% ipython --no-banner

In [1]: import numpy as np

In [2]: np.set_printoptions(precision=2, suppress=True, linewidth=160, floatmode="fixed")

In [3]: def rd(a):
   ...:     return np.round(a, 2) + 0
   ...: 

In [4]: J = np.loadtxt("sample16.csv", delimiter=",")

In [5]: print(J)
[[ 1.00 -1.40 -1.00 -0.50  1.18]
 [ 1.30 -0.20 -0.50  0.90 -1.84]
 [-0.30 -1.10  0.50  0.70 -1.41]
 [ 0.90 -0.60  0.10 -0.30  0.44]
 [-0.70  0.00  1.50  0.60 -1.13]
 [-1.00  0.60 -1.10  0.10 -0.52]
 [ 0.60 -1.30 -0.10  3.70 -6.79]
 [-0.50  1.00  0.80  1.20 -2.42]
 [ 0.50 -0.30  0.20 -1.20  2.70]
 [-0.10  0.40 -1.50  1.20 -2.44]
 [ 1.40 -0.60  0.00 -0.50  1.44]
 [ 0.30  2.90  0.20 -0.20  0.42]
 [-1.50 -0.90  0.50 -0.50  1.03]
 [-0.30 -0.40 -0.40  0.30 -0.82]
 [-0.60 -1.00  1.20 -1.90  3.83]
 [-0.80  0.10 -0.40  1.00 -2.36]
 [ 0.00 -0.50 -2.50  0.20 -0.70]
 [ 0.30  2.30  0.70 -1.00  2.16]
 [-2.00 -0.50 -0.40  1.20 -1.75]
 [-0.30 -0.30 -1.40 -0.30  0.53]
 [ 2.10  0.80 -1.00 -1.00  1.58]
 [ 0.90 -0.60 -0.30 -0.90  1.42]
 [ 1.30 -1.70 -0.20 -0.80  1.03]
 [ 0.10  2.30 -0.10  1.20 -2.48]
 [-2.20 -0.80  0.90  0.40 -0.87]
 [ 0.10  0.70  0.00  2.10 -4.02]
 [-1.90  1.30 -1.10 -1.10  2.46]
 [ 1.80 -0.30  1.00 -0.70  1.57]
 [ 0.50 -0.10 -2.00 -0.30  0.44]
 [ 0.10  0.00  1.00  0.80 -1.80]
 [-0.30  0.50  1.70  1.10 -2.06]
 [-0.80 -0.70  0.80  1.50 -2.99]
 [-0.90  1.30  0.60 -1.10  2.30]
 [-1.00  0.60 -0.10 -1.90  3.73]
 [-0.20  0.50 -0.90 -0.10  1.06]
 [ 0.60 -0.10  0.80  0.70 -1.01]]

In [6]: Ac = J - J.mean(axis=0)

In [7]: evecs = np.linalg.svd(Ac)[2][:4]

In [8]: Y = Ac - Ac @ evecs.T @ evecs

In [9]: print(rd(np.cov(Ac @ evecs.T, rowvar=False)))
[[6.47 0.00 0.00 0.00]
 [0.00 1.22 0.00 0.00]
 [0.00 0.00 1.00 0.00]
 [0.00 0.00 0.00 0.87]]

In [10]: Ac = J - J.mean(axis=1)
---------------------------------------------------------------------------
ValueError                                Traceback (most recent call last)
Cell In[10], line 1
----> 1 Ac = J - J.mean(axis=1)

ValueError: operands could not be broadcast together with shapes (36,5) (36,) 

In [11]: Ac = J - J.mean(axis=0)

In [12]: Uu, sig, VT = np.linalg.svd(Ac, full_matrices=False)

In [13]: np.linalg.matrix_rank(Ac)
Out[13]: np.int64(5)

In [14]: rd(sig ** 2 / (sig ** 2).sum())
Out[14]: array([0.68, 0.13, 0.10, 0.09, 0.00])

In [15]: rd((sig ** 2).sum() ** 2 / (sig ** 4).sum())
Out[15]: np.float64(2.04)

In [16]: rd(Ac.mean(axis=0))
Out[16]: array([0.00, 0.00, 0.00, 0.00, 0.00])

In [17]: np.searchsorted(np.cumsum(sig ** 2) / (sig ** 2).sum(), 0.9) + 1
Out[17]: np.int64(3)

In [18]: print(np.abs(Uu[:, 0]).argmax())
6
